In [1]: import numpy as np

In [2]: import numpy.linalg as la

In [3]: np.set_printoptions(suppress=True, linewidth=140)

In [4]: out = np.array([[2, -9, 2],
   ...:     [-1, -3, -3],
   ...:     [-9, 8, 1],
   ...:     [2, 0, 5],
   ...:     [-9, -5, -1],
   ...:     [-7, -3, -5],
   ...:     [1, 6, -6]])

In [5]: cent = np.array([[-4, -3, 0, 8], [-8, -1, -5, 2], [1, -3, 1, 8]])

In [6]: J = out @ cent

In [7]: J
Out[7]: 
array([[  66,   -3,   47,   14],
       [  25,   15,   12,  -38],
       [ -27,   16,  -39,  -48],
       [  -3,  -21,    5,   56],
       [  75,   35,   24,  -90],
       [  47,   39,   10, -102],
       [ -58,    9,  -36,  -28]])

In [8]: Uu, s, vt = la.svd(J)

In [9]: V = vt[:(s > 1e-8).sum()]

In [10]: rng = np.random.default_rng(18)

In [11]: vec = J[1] + 2 * J[0] + rng.integers(2) * np.eye(4)[1]

In [12]: vec
Out[12]: array([157.,  10., 106., -10.])

In [13]: round(la.norm(vec - V.T @ V @ vec), 1)
Out[13]: np.float64(0.9)

In [14]: np.allclose(V.T @ V @ vec, vec)
Out[14]: False

In [15]: la.matrix_rank(np.vstack([J, vec]))
Out[15]: np.int64(4)

In [16]: lab = rng.integers(0, 3, 5)

In [17]: E = np.array([[2, 2, 1, 3, 1],
    ...:     [2, 3, 0, 0, 1],
    ...:     [3, 0, 0, 2, 0],
    ...:     [0, 3, 0, 1, 2],
    ...:     [2, 0, 2, 3, 3]]) * (lab[:, None] == lab)

In [18]: E
Out[18]: 
array([[2, 0, 0, 0, 0],
       [0, 3, 0, 0, 1],
       [0, 0, 0, 2, 0],
       [0, 0, 0, 1, 0],
       [0, 0, 0, 0, 3]])

In [19]: np.flatnonzero(la.matrix_power((E != 0) + (E.T != 0) + np.eye(5), 5)[0])
Out[19]: array([0])

In [20]: E @ E
Out[20]: 
array([[4, 0, 0, 0, 0],
       [0, 9, 0, 0, 6],
       [0, 0, 0, 2, 0],
       [0, 0, 0, 1, 0],
       [0, 0, 0, 0, 9]])

In [21]: np.round(np.sort(la.eigvals(E).real), 1)
Out[21]: array([0., 1., 2., 3., 3.])

In [22]: (la.matrix_power((E != 0) + (E.T != 0) + np.eye(5), 5) > 0).astype(int)
Out[22]: 
array([[1, 0, 0, 0, 0],
       [0, 1, 0, 0, 1],
       [0, 0, 1, 1, 0],
       [0, 0, 1, 1, 0],
       [0, 1, 0, 0, 1]])
